$ python3 -q
>>> import numpy as np
>>> np.set_printoptions(suppress=True, linewidth=140)
>>> out = np.array([[-3, -5, 0, 4, 0, 3, -4],
...     [2, 1, 3, 0, 3, 2, -4],
...     [-1, -5, 1, -4, -1, -4, 0],
...     [-1, 5, 5, 0, 4, -2, 4],
...     [-5, -1, 4, -4, -3, 5, -2],
...     [0, -1, 2, 5, -5, 2, -4],
...     [4, -3, -4, -2, 4, -3, -2]])
>>> J = out + out.T
>>> print(J)
[[-6 -3 -1  3 -5  3  0]
 [-3  2 -2  5  2  1 -7]
 [-1 -2  2  1  3 -2 -4]
 [ 3  5  1  0  0  3  2]
 [-5  2  3  0 -6  0  2]
 [ 3  1 -2  3  0  4 -7]
 [ 0 -7 -4  2  2 -7 -4]]
>>> vec = np.array([0, 3, 0, 1, 1, 2, 2])
>>> print(np.linalg.norm(J @ vec) <= np.linalg.norm(J, 2) * np.linalg.norm(vec) + 1e-9)
True
>>> print(J @ vec)
[ -5   1 -14  25   4   0 -39]
>>> print((J * vec).sum(axis=1))
[ -5   1 -14  25   4   0 -39]
>>> print(J @ (2 * vec))
[-10   2 -28  50   8   0 -78]
>>> rng = np.random.default_rng(32)
>>> lab = rng.permutation(7)
>>> out = J[:, lab] * rng.choice([-1, 1], 7)
>>> print(out)
[[ 0 -3  3  1 -6  3 -5]
 [ 7  2  1  2 -3  5  2]
 [ 4 -2 -2 -2 -1  1  3]
 [-2  5  3 -1  3  0  0]
 [-2  2  0 -3 -5  0 -6]
 [ 7  1  4  2  3  3  0]
 [ 4 -7 -7  4  0  2  2]]
>>> left, _, Vt = np.linalg.svd(J.T @ out)
>>> print(np.round(left @ Vt, 3) + 0)
[[ 0.  0.  0.  0.  1.  0.  0.]
 [ 0.  1.  0.  0.  0.  0.  0.]
 [ 0.  0.  0. -1.  0.  0.  0.]
 [ 0.  0.  0.  0.  0.  1.  0.]
 [ 0.  0.  0.  0.  0.  0.  1.]
 [ 0.  0.  1.  0.  0.  0.  0.]
 [-1.  0.  0.  0.  0.  0.  0.]]
>>> print(lab)
[6 1 5 2 0 3 4]
>>> print(np.round(np.linalg.lstsq(J, out)[0], 3) + 0)
[[ 0.  0.  0.  0.  1.  0.  0.]
 [ 0.  1.  0.  0.  0.  0.  0.]
 [ 0.  0.  0. -1.  0.  0.  0.]
 [ 0.  0.  0.  0.  0.  1.  0.]
 [ 0.  0.  0.  0.  0.  0.  1.]
 [ 0.  0.  1.  0.  0.  0.  0.]
 [-1.  0.  0.  0.  0.  0.  0.]]
>>> gram = out.T @ out
>>> print(np.allclose(gram, gram.T))
True
>>> print(gram)
[[138 -29  -7  44   0  68  46]
 [-29  96  65 -32  22 -12 -13]
 [ -7  65  88 -14   2  10 -33]
 [ 44 -32 -14  39   8  25  19]
 [  0  22   2   8  89 -25  51]
 [ 68 -12  10  25 -25  48   2]
 [ 46 -13 -33  19  51   2  78]]
>>> print(np.round(np.linalg.eigvalsh(gram)[::-1], 3))
[233.731 142.932 141.184  33.712  12.123  10.833   1.484]
>>> print(np.diag(gram))
[138  96  88  39  89  48  78]
>>> print(np.linalg.matrix_rank(gram))
7
>>> print(np.all(np.linalg.eigvalsh(J) > 0))
False
>>> W2 = np.array([[2, 4, -8, 1]])
>>> mat = rng.normal(size=(13, 1)) @ W2 + np.array([2, -3, 5, 1])
>>> print(mat.round(3))
[[  2.953  -1.094   1.187   1.477]
 [ -2.133 -11.265  21.531  -1.066]
 [ -0.118  -7.236  13.471  -0.059]
 [  0.761  -5.478   9.957   0.38 ]
 [  2.683  -1.634   2.268   1.342]
 [  4.654   2.308  -5.615   2.327]
 [  2.615  -1.769   2.539   1.308]
 [  1.134  -4.732   8.464   0.567]
 [  2.935  -1.131   1.261   1.467]
 [  1.556  -3.889   6.777   0.778]
 [  2.366  -2.269   3.537   1.183]
 [  0.668  -5.665  10.33    0.334]
 [ -0.414  -7.827  14.654  -0.207]]
>>> lab = mat[:, 2] > np.median(mat[:, 2])
>>> f = mat[lab].mean(axis=0) - mat[~lab].mean(axis=0)
>>> print(lab.astype(int))
[0 1 1 1 0 0 0 1 0 0 0 1 1]
>>> print(np.argsort(-np.abs(f).round(6), kind="stable"))
[2 1 0 3]
>>> gram = np.cov(mat, rowvar=False)
>>> print(np.round(mat.std(axis=0), 3))
[1.718 3.436 6.871 0.859]
>>> print(np.argsort(-mat.std(axis=0).round(6), kind="stable"))
[2 1 0 3]
>>> print(np.round(mat @ np.linalg.pinv(mat) @ mat, 3))
[[  2.953  -1.094   1.187   1.477]
 [ -2.133 -11.265  21.531  -1.066]
 [ -0.118  -7.236  13.471  -0.059]
 [  0.761  -5.478   9.957   0.38 ]
 [  2.683  -1.634   2.268   1.342]
 [  4.654   2.308  -5.615   2.327]
 [  2.615  -1.769   2.539   1.308]
 [  1.134  -4.732   8.464   0.567]
 [  2.935  -1.131   1.261   1.467]
 [  1.556  -3.889   6.777   0.778]
 [  2.366  -2.269   3.537   1.183]
 [  0.668  -5.665  10.33    0.334]
 [ -0.414  -7.827  14.654  -0.207]]
>>> print(np.linalg.lstsq(mat[:-1].T, mat[-1])[2])
2
>>> out = mat / np.linalg.norm(mat, axis=1)
Traceback (most recent call last):
  File "<python-input-37>", line 1, in <module>
    out = mat / np.linalg.norm(mat, axis=1)
          ~~~~^~~~~~~~~~~~~~~~~~~~~~~~~~~~~
ValueError: operands could not be broadcast together with shapes (13,4) (13,) 
>>> out = mat / np.linalg.norm(mat, axis=1, keepdims=True)
>>> gram = out @ out.T
>>> print((gram - 2 * np.eye(13)).round(6).argmax(axis=1))
[ 8 12 12 11  6  0  4  3  0  7  6  3  2]
>>> print(np.round(np.linalg.norm(out, axis=1), 3))
[1. 1. 1. 1. 1. 1. 1. 1. 1. 1. 1. 1. 1.]
>>> arr = np.load("data.npy")
>>> print(arr)
[[ 1 -1]
 [ 1  0]
 [ 1  1]
 [ 1  2]
 [ 1  3]
 [ 1  4]]
>>> out = J / np.linalg.norm(J, axis=1, keepdims=True)
>>> gram = out @ out.T
>>> print((gram - 2 * np.eye(7)).round(6).argmax(axis=1))
[4 5 6 5 0 1 2]
>>> M = np.array([[4.0, 1.0, 1.0, 1.0],
...     [1.0, 4.0, 1.0, 1.0],
...     [1.0, 1.0, 4.0, 1.0],
...     [1.0, 1.0, 1.0, 4.0]])
>>> # symmetric
>>> print(np.allclose(M, M.T))
True
>>> print((M - M.T) / 2)
[[0. 0. 0. 0.]
 [0. 0. 0. 0.]
 [0. 0. 0. 0.]
 [0. 0. 0. 0.]]
>>> print((M + M.T) / 2)
[[4. 1. 1. 1.]
 [1. 4. 1. 1.]
 [1. 1. 4. 1.]
 [1. 1. 1. 4.]]
>>> print(np.round(np.abs(np.linalg.eigvals(M)).max(), 3))
7.0
>>> lab = rng.permutation(4)
>>> print(lab)
[0 2 3 1]
>>> out = M[lab][:, lab]
>>> print(out)
[[4. 1. 1. 1.]
 [1. 4. 1. 1.]
 [1. 1. 4. 1.]
 [1. 1. 1. 4.]]
>>> print(np.allclose(out, M))
True
>>> print(np.round(np.sort(np.abs(np.linalg.eigvals(out))), 3))
[3. 3. 3. 7.]
>>> print(np.trace(out))
16.0
>>> m1 = np.load("m.npy")
>>> print(m1.round(3))
[[-0.667 -0.333 -0.333  0.333 -0.333  0.333]
 [-0.333  0.933 -0.067  0.067 -0.067  0.067]
 [-0.333 -0.067  0.933  0.067 -0.067  0.067]
 [ 0.333  0.067  0.067  0.933  0.067 -0.067]
 [-0.333 -0.067 -0.067  0.067  0.933  0.067]
 [ 0.333  0.067  0.067 -0.067  0.067  0.933]]
>>> # equal to its transpose
>>> print(np.round(m1 @ m1.T, 3) + 0)
[[1. 0. 0. 0. 0. 0.]
 [0. 1. 0. 0. 0. 0.]
 [0. 0. 1. 0. 0. 0.]
 [0. 0. 0. 1. 0. 0.]
 [0. 0. 0. 0. 1. 0.]
 [0. 0. 0. 0. 0. 1.]]
>>> print(round(m1[:, 0] @ m1[:, 4], 3))
-0.0
>>> print(np.round(m1.T @ m1, 3) + 0)
[[1. 0. 0. 0. 0. 0.]
 [0. 1. 0. 0. 0. 0.]
 [0. 0. 1. 0. 0. 0.]
 [0. 0. 0. 1. 0. 0.]
 [0. 0. 0. 0. 1. 0.]
 [0. 0. 0. 0. 0. 1.]]
>>> print(np.round(np.linalg.norm(m1, axis=0), 3))
[1. 1. 1. 1. 1. 1.]
>>> lab = rng.permutation(6)
>>> out = m1[:, lab] * rng.choice([-1, 1], 6)
>>> print(out.round(3))
[[ 0.333  0.333  0.333 -0.333 -0.333  0.667]
 [ 0.067  0.067 -0.933 -0.067 -0.067  0.333]
 [-0.933  0.067  0.067 -0.067 -0.067  0.333]
 [-0.067 -0.067 -0.067 -0.933  0.067 -0.333]
 [ 0.067 -0.933  0.067 -0.067 -0.067  0.333]
 [-0.067 -0.067 -0.067  0.067 -0.933 -0.333]]
>>> left, _, Vt = np.linalg.svd(m1.T @ out)
>>> print(lab)
[2 4 1 3 5 0]
>>> print(np.round(left @ Vt, 3) + 0)
[[ 0.  0.  0.  0.  0. -1.]
 [ 0.  0. -1.  0.  0.  0.]
 [-1.  0.  0.  0.  0.  0.]
 [ 0.  0.  0. -1.  0.  0.]
 [ 0. -1.  0.  0.  0.  0.]
 [ 0.  0.  0.  0. -1.  0.]]
>>> print(np.round(np.linalg.lstsq(m1, out)[0], 3) + 0)
[[ 0.  0.  0.  0.  0. -1.]
 [ 0.  0. -1.  0.  0.  0.]
 [-1.  0.  0.  0.  0.  0.]
 [ 0.  0.  0. -1.  0.  0.]
 [ 0. -1.  0.  0.  0.  0.]
 [ 0.  0.  0.  0. -1.  0.]]
>>> print(np.allclose(m1, m1.T))
True
>>> print(np.round(np.linalg.matrix_power(m1, 3), 3))
[[-0.667 -0.333 -0.333  0.333 -0.333  0.333]
 [-0.333  0.933 -0.067  0.067 -0.067  0.067]
 [-0.333 -0.067  0.933  0.067 -0.067  0.067]
 [ 0.333  0.067  0.067  0.933  0.067 -0.067]
 [-0.333 -0.067 -0.067  0.067  0.933  0.067]
 [ 0.333  0.067  0.067 -0.067  0.067  0.933]]
>>> print(np.trace(m1))
4.0
>>> print(np.round(np.linalg.eigvalsh(m1).min(), 3))
-1.0
>>> print(np.all(np.linalg.eigvalsh(m1) > 0))
False
>>> print([round(float(np.linalg.det(m1[:i, :i])), 2) + 0 for i in range(1, 7)])
[-0.67, -0.73, -0.8, -0.87, -0.93, -1.0]
>>> K = np.load("mat.npy")
>>> print(K)
[[-2  2  1]
 [ 0  0  0]
 [ 0  0  0]
 [-1  0  0]
 [-2  2  1]
 [-2  2  0]
 [ 0  0  0]
 [ 0  0  0]
 [ 0  0 -1]
 [-2  2  1]
 [-2  2  0]
 [-2  2  1]
 [ 0  0 -1]
 [-1  0  0]
 [-2  2  1]
 [ 0  0 -1]
 [ 0  0  0]
 [ 0  0  0]]
>>> # row 2 repeats row 1
>>> lab = rng.permutation(3)
>>> out = K[:, lab] * rng.choice([-1, 1], 3)
>>> print(out)
[[ 1 -2  2]
 [ 0  0  0]
 [ 0  0  0]
 [ 0  0  1]
 [ 1 -2  2]
 [ 0 -2  2]
 [ 0  0  0]
 [ 0  0  0]
 [-1  0  0]
 [ 1 -2  2]
 [ 0 -2  2]
 [ 1 -2  2]
 [-1  0  0]
 [ 0  0  1]
 [ 1 -2  2]
 [-1  0  0]
 [ 0  0  0]
 [ 0  0  0]]
>>> left, _, Vt = np.linalg.svd(K.T @ out)
>>> print(np.round(left @ Vt, 3) + 0)
[[ 0.  0. -1.]
 [ 0. -1.  0.]
 [ 1.  0.  0.]]
>>> print(lab)
[2 1 0]
>>> gram = mat.T @ mat
>>> print(np.round(np.linalg.svd(mat, compute_uv=False) ** 2, 3) + 0)
[1599.655   86.198    0.       0.   ]
>>> print(gram.round(3))
[[  68.092   -1.435  -16.79    34.046]
 [  -1.435  358.892 -666.103   -0.717]
 [ -16.79  -666.103 1241.846   -8.395]
 [  34.046   -0.717   -8.395   17.023]]
>>> Ac = K - K.mean(axis=0)
>>> left, sigma, Vt = np.linalg.svd(Ac, full_matrices=False)
>>> print(np.round(sigma ** 2 / (sigma ** 2).sum(), 3))
[0.905 0.074 0.021]
>>> print((np.sign(left[:, 0]) == np.sign(left[0, 0])).astype(int))
[1 0 0 0 1 1 0 0 0 1 1 1 0 0 1 0 0 0]
>>> print(np.abs(Vt[0]).argmax())
1
>>> vec = np.array([-5, -1, -5])
>>> rhs = K @ vec
>>> print(rhs)
[3 0 0 5 3 8 0 0 5 3 8 3 5 5 3 5 0 0]
>>> rhs = rhs + 0.05 * rng.normal(size=18)
>>> print(rhs.round(3))
[ 3.047 -0.027 -0.012  5.03   2.913  7.961  0.02   0.121  5.021  2.948  7.939  3.049  4.959  4.983  3.098  5.003 -0.018 -0.039]
>>> coef, *_ = np.linalg.lstsq(K, rhs)
>>> print(coef.round(3))
[-5.007 -1.018 -4.977]
>>> gram = np.cov(K, rowvar=False)
>>> print(np.round(K.std(axis=0), 3))
[0.936 0.975 0.657]
>>> print(gram.round(3))
[[ 0.928 -0.915 -0.484]
 [-0.915  1.007  0.497]
 [-0.484  0.497  0.458]]
>>> print(np.argwhere(np.triu(np.abs(np.corrcoef(K.T)) > 0.8, 1)))
[[0 1]]
>>> print(np.round(np.polyfit(K[:, 0], K[:, 1], 1), 3))
[-0.986 -0.099]
>>> X = np.load("arr.npy")
>>> print(X)
[[ 0  3  2  0 -3  3]
 [ 3  0  3  2  0 -3]
 [ 2  3  0  3  2  0]
 [ 0  2  3  0  3  2]
 [-3  0  2  3  0  3]
 [ 3 -3  0  2  3  0]]
>>> lab = rng.permutation(6)
>>> print(lab)
[1 0 5 2 4 3]
>>> out = X[lab][:, lab]
>>> print(np.trace(out))
0
>>> print(np.allclose(out, X))
False
>>> print(np.diag(out))
[0 0 0 0 0 0]
>>> print(out)
[[ 0  3 -3  3  0  2]
 [ 3  0  3  2 -3  0]
 [-3  3  0  0  3  2]
 [ 3  2  0  0  2  3]
 [ 0 -3  3  2  0  3]
 [ 2  0  2  3  3  0]]
>>> blk = np.stack([X, 5 * X, X[::-1]])
>>> print(np.einsum("bij,cij->bc", blk, blk))
[[ 176  880  -24]
 [ 880 4400 -120]
 [ -24 -120  176]]
>>> print(np.linalg.matrix_rank(blk))
[6 6 6]
>>> print(blk.sum(axis=0))
[[  3  15  12   2 -15  18]
 [ 15   0  20  15   0 -15]
 [ 12  20   3  18  15   2]
 [  2  15  18   3  20  12]
 [-15   0  15  20   0  15]
 [ 18 -15   2  12  15   3]]
>>> print(np.linalg.matrix_rank(blk.reshape(3, -1)))
2
>>> out = np.c_[K[:, :2] @ np.array([[6, -6], [5, 4]]), np.array([5, -3, 5, -1, 1, -5, 4, -4, 1, 5, 5, -5, -4, 0, 0, -4, 5, 0])]
>>> print(out)
[[-2 20  5]
 [ 0  0 -3]
 [ 0  0  5]
 [-6  6 -1]
 [-2 20  1]
 [-2 20 -5]
 [ 0  0  4]
 [ 0  0 -4]
 [ 0  0  1]
 [-2 20  5]
 [-2 20  5]
 [-2 20 -5]
 [ 0  0 -4]
 [-6  6  0]
 [-2 20  0]
 [ 0  0 -4]
 [ 0  0  5]
 [ 0  0  0]]
>>> print(np.linalg.matrix_rank(out))
3
